$ ipython --no-banner

In [1]: import numpy as np

In [2]: np.set_printoptions(precision=2, suppress=True, linewidth=120)

In [3]: W0 = np.load("run8.npy")

In [4]: W0
Out[4]: 
array([[ 1, -2, -1],
       [ 0,  0,  0],
       [ 1, -2, -1]])

In [5]: Uu, s, Vt = np.linalg.svd(W0)

In [6]: np.argmax(s[:-1] / (s[1:] + 1e-6)) + 1
Out[6]: np.int64(1)

In [7]: s.round(2) + 0
Out[7]: array([3.46, 0.  , 0.  ])

In [8]: other = Uu[:, :1] @ np.diag(s[:1]) @ Vt[:1]

In [9]: round(float(np.linalg.norm(W0 - other) / np.linalg.norm(W0)), 2)
Out[9]: 0.0

In [10]: np.linalg.matrix_rank(W0, rtol=0.05)
Out[10]: np.int64(1)

In [11]: round(float(np.abs(W0 - other).max()), 2)
Out[11]: 0.0

In [12]: np.linalg.matrix_rank(other)
Out[12]: np.int64(1)

In [13]: W = np.array([[3, 5, 0, 2], [1, 2, 3, 3], [3, 1, 4, 3]])

In [14]: beta = np.array([-2, 2, -1, -1])

In [15]: act = np.maximum(W0 @ W + beta, 0)

In [16]: (act > 0).astype(int)
Out[16]: 
array([[0, 1, 0, 0],
       [0, 1, 0, 0],
       [0, 1, 0, 0]])

In [17]: np.linalg.matrix_rank(act)
Out[17]: np.int64(1)

In [18]: basis = np.array([[-2, 3], [-2, 5], [5, 4], [-3, 3]])

In [19]: act @ basis
Out[19]: 
array([[-4, 10],
       [-4, 10],
       [-4, 10]])

In [20]: (act @ basis).round(6).argmax(axis=1)
Out[20]: array([1, 1, 1])

In [21]: rng = np.random.default_rng(31361)

In [22]: lab = rng.permutation(3)

In [23]: lab
Out[23]: array([2, 0, 1])

In [24]: other = W0[lab][:, lab]

In [25]: np.round(np.sort(np.abs(np.linalg.eigvals(other))), 2) + 0
Out[25]: array([0., 0., 0.])

In [26]: np.allclose(other, W0)
Out[26]: False
